>>> import numpy as np
>>> import numpy.linalg as la
>>> np.set_printoptions(suppress=True, linewidth=200)
>>> rnd = lambda a: np.round(a, 2) + 0
>>> J = np.load("a.npy")
>>> J
array([[-2.58, -2.82, -0.57],
       [-1.65, -1.9 , -0.66],
       [-1.02, -1.23, -0.62],
       [-0.6 , -0.77, -0.5 ],
       [ 0.52,  1.1 ,  1.67],
       [ 0.56,  1.19,  1.82],
       [ 0.92,  2.08,  3.13],
       [ 1.78,  3.64,  4.72],
       [ 1.89,  3.82,  4.86],
       [ 3.17,  5.76,  6.12],
       [ 4.71,  7.92,  7.11],
       [ 5.59,  9.09,  7.54],
       [ 6.54, 10.34,  7.94],
       [ 8.07, 12.3 ,  8.47],
       [10.  , 14.72,  8.99]])
>>> Ac = J - J.mean(axis=0)
>>> evecs = la.svd(Ac)[2][:2]
>>> M2 = Ac - Ac @ evecs.T @ evecs
>>> la.norm(M2, axis=1).round(6).argmax()
np.int64(0)
>>> rnd(np.cov(Ac @ evecs.T, rowvar=False))
array([[56.07,  0.  ],
       [ 0.  ,  0.8 ]])
>>> print(rnd(np.diag(evecs.T @ evecs)))
[0.44 0.6  0.96]
>>> idx = J[:, 1] > np.median(J[:, 1])
>>> r0 = J[idx].mean(axis=0) - J[~idx].mean(axis=0)
>>> rnd((((J - J.mean(axis=0)) @ r0 > 0) == idx).mean())
np.float64(0.93)
>>> ((J - J.mean(axis=0)) @ r0 > 0).astype(int)
array([0, 0, 0, 0, 0, 0, 0, 0, 0, 1, 1, 1, 1, 1, 1])
>>> np.argsort(-np.abs(r0).round(6), kind="stable")
array([1, 2, 0])
>>> cov = np.cov(J, rowvar=False)
>>> rnd(J.std(axis=0))
array([3.6 , 5.28, 3.5 ])
>>> np.argsort(-la.norm(J, axis=0).round(6), kind="stable")[:3]
array([1, 2, 0])
>>> [round(float(x), 2) for x in la.svd(J, compute_uv=False)[:3]]
[37.31, 4.84, 0.32]
>>> la.matrix_rank(J, rtol=0.1)
np.int64(2)
>>> round(np.log10(la.cond(J)))
2
>>> print(la.cond(J) > 100)
True
>>> rnd(np.abs(la.svd(J)[2][-1]))
array([0.73, 0.64, 0.23])
>>> rnd(la.norm(J, 2) / la.norm(J))
np.float64(0.99)
>>> la.norm(J, axis=1).argmax()
np.int64(14)
>>> print(rnd(la.norm(J, "nuc")))
42.47
>>> rnd(la.norm(J, 1)), rnd(la.norm(J, np.inf))
(np.float64(78.68), np.float64(33.71))
>>> M = np.load("dump.npy")
>>> M
array([[ 1, -1, -1,  1,  1, -1, -1,  1],
       [ 1, -1,  1, -1, -1,  1, -1,  1],
       [ 1, -1,  1, -1,  1, -1,  1, -1]])
>>> def softmax(z):
...     e = np.exp(z - z.max(axis=-1, keepdims=True))
...     return e / e.sum(axis=-1, keepdims=True)
... 
>>> rnd(softmax(M[1]))
array([0.22, 0.03, 0.22, 0.03, 0.03, 0.22, 0.03, 0.22])
>>> rnd(softmax(M).sum(axis=1))
array([1., 1., 1.])
>>> rnd(softmax(M[1] + -3))
array([0.22, 0.03, 0.22, 0.03, 0.03, 0.22, 0.03, 0.22])
>>> S = M @ M.T / np.sqrt(8)
>>> rnd(softmax(S))
array([[0.89, 0.05, 0.05],
       [0.05, 0.89, 0.05],
       [0.05, 0.05, 0.89]])
>>> rnd(softmax(S)[1] @ M)
array([ 1.  , -1.  ,  0.89, -0.89, -0.79,  0.79, -0.89,  0.89])
